% python3 -q
>>> import numpy as np
>>> np.set_printoptions(precision=2, suppress=True, linewidth=120)
>>> rd = lambda a: np.round(a, 2) + 0
>>> X = np.load("w.npy")
>>> X
array([[ 0, -5, -4],
       [-5,  0, -1],
       [-4, -1,  2]])
>>> def softmax(z):
...     e = np.exp(z - z.max(axis=-1, keepdims=True))
...     return e / e.sum(axis=-1, keepdims=True)
... 
>>> rd(softmax(10 * X[1]))
array([0., 1., 0.])
>>> softmax(X).sum(axis=1)
array([1., 1., 1.])
>>> rd(softmax(X[1] + -3))
array([0.  , 0.73, 0.27])
>>> att = X @ X.T / np.sqrt(3)
>>> softmax(att).round(6).argmax(axis=1)
array([0, 1, 2])
>>> rd(softmax(att))
array([[1.  , 0.  , 0.  ],
       [0.  , 0.99, 0.01],
       [0.  , 0.15, 0.85]])
>>> w, evecs = np.linalg.eig(X)
>>> rd(w)
array([-6.53,  6.37,  2.16])
>>> rd(np.sort(np.linalg.eigvals(np.linalg.inv(X))))
array([-0.15,  0.16,  0.46])
>>> rng = np.random.default_rng(76707)
>>> M2 = X + rng.integers(-2, 3, (3, 2)) @ rng.integers(-2, 3, (2, 3))
>>> M2
array([[-4, -4, -3],
       [-7, -2, -3],
       [-6, -3,  0]])
>>> M2 - X
array([[-4,  1,  1],
       [-2, -2, -2],
       [-2, -2, -2]])
>>> rd(np.linalg.svd(M2 - X, compute_uv=False))
array([5.23, 3.82, 0.  ])
>>> assert M2 == M2.T
Traceback (most recent call last):
  File "<python-input-20>", line 1, in <module>
    assert M2 == M2.T
           ^^^^^^^^^^
ValueError: The truth value of an array with more than one element is ambiguous. Use a.any() or a.all()
>>> np.trace(M2)
np.int64(-6)
>>> np.allclose(M2, M2.T)
False
>>> arr = np.loadtxt("dump.csv", delimiter=",")
>>> arr
array([[ 0.2, -0.6, -0.3],
       [ 0.8,  0. , -1.5],
       [-0.7, -0.8,  1.5]])
>>> rd(np.poly(arr))
array([ 1.  , -1.7 , -0.63, -0.04])
>>> np.kron(np.eye(2, dtype=int), arr)
array([[ 0.2, -0.6, -0.3,  0. , -0. , -0. ],
       [ 0.8,  0. , -1.5,  0. ,  0. , -0. ],
       [-0.7, -0.8,  1.5, -0. , -0. ,  0. ],
       [ 0. , -0. , -0. ,  0.2, -0.6, -0.3],
       [ 0. ,  0. , -0. ,  0.8,  0. , -1.5],
       [-0. , -0. ,  0. , -0.7, -0.8,  1.5]])
>>> rd(np.linalg.eigvals(arr).sum().real)
np.float64(1.7)
